% python3 -q
>>> import numpy as np
>>> np.set_printoptions(precision=1, suppress=True, linewidth=160)
>>> Q, _ = np.linalg.qr(np.array([[0.0, 0.4, 0.9], [0.2, 1.5, 1.3], [0.3, -0.4, 1.1]]))
>>> vecs, _ = np.linalg.qr(np.array([[1.8, 0.1, 0.5], [0.2, -1.6, -0.5], [-0.7, -0.8, -0.5]]))
>>> s = 3 * 0.9 ** np.arange(3)
>>> arr = Q[:, :3] * s @ vecs[:3]
>>> print(arr)
[[-0.8  1.6 -1.7]
 [ 2.   1.9  0.7]
 [ 2.  -1.  -1.8]]
>>> r0 = np.array([-5, -8, -6])
>>> other = arr + np.outer(r0, np.eye(3)[1])
>>> np.linalg.matrix_rank(other - arr)
np.int64(1)
>>> r0, v = arr[1], arr[2]
>>> round(r0 @ r0, 1)
np.float64(7.8)
>>> pr = (r0 @ v) / (r0 @ r0) * r0
>>> np.outer(r0, v)
array([[ 4. , -2. , -3.5],
       [ 3.8, -1.9, -3.3],
       [ 1.4, -0.7, -1.2]])
>>> round(float((v - pr) @ r0), 1)
0.0
>>> other = np.array([[3, 2, 3, 0, 3, 2, 3],
...     [1, 3, 1, 1, 3, 0, 1],
...     [3, 0, 0, 1, 1, 0, 1],
...     [3, 0, 3, 3, 1, 3, 3],
...     [0, 1, 1, 3, 1, 3, 1],
...     [3, 2, 3, 0, 3, 1, 3],
...     [1, 3, 0, 1, 3, 3, 3]])
>>> other[-1] = other[0]
>>> mat = other + 0.3 * np.eye(7)
>>> mat
array([[3.3, 2. , 3. , 0. , 3. , 2. , 3. ],
       [1. , 3.3, 1. , 1. , 3. , 0. , 1. ],
       [3. , 0. , 0.3, 1. , 1. , 0. , 1. ],
       [3. , 0. , 3. , 3.3, 1. , 3. , 3. ],
       [0. , 1. , 1. , 3. , 1.3, 3. , 1. ],
       [3. , 2. , 3. , 0. , 3. , 1.3, 3. ],
       [3. , 2. , 3. , 0. , 3. , 2. , 3.3]])
>>> rng = np.random.default_rng(48)
>>> z = rng.permutation(7)
>>> z
array([4, 6, 2, 3, 5, 0, 1])
>>> other = mat[z][:, z]
>>> np.trace(other)
np.float64(16.1)
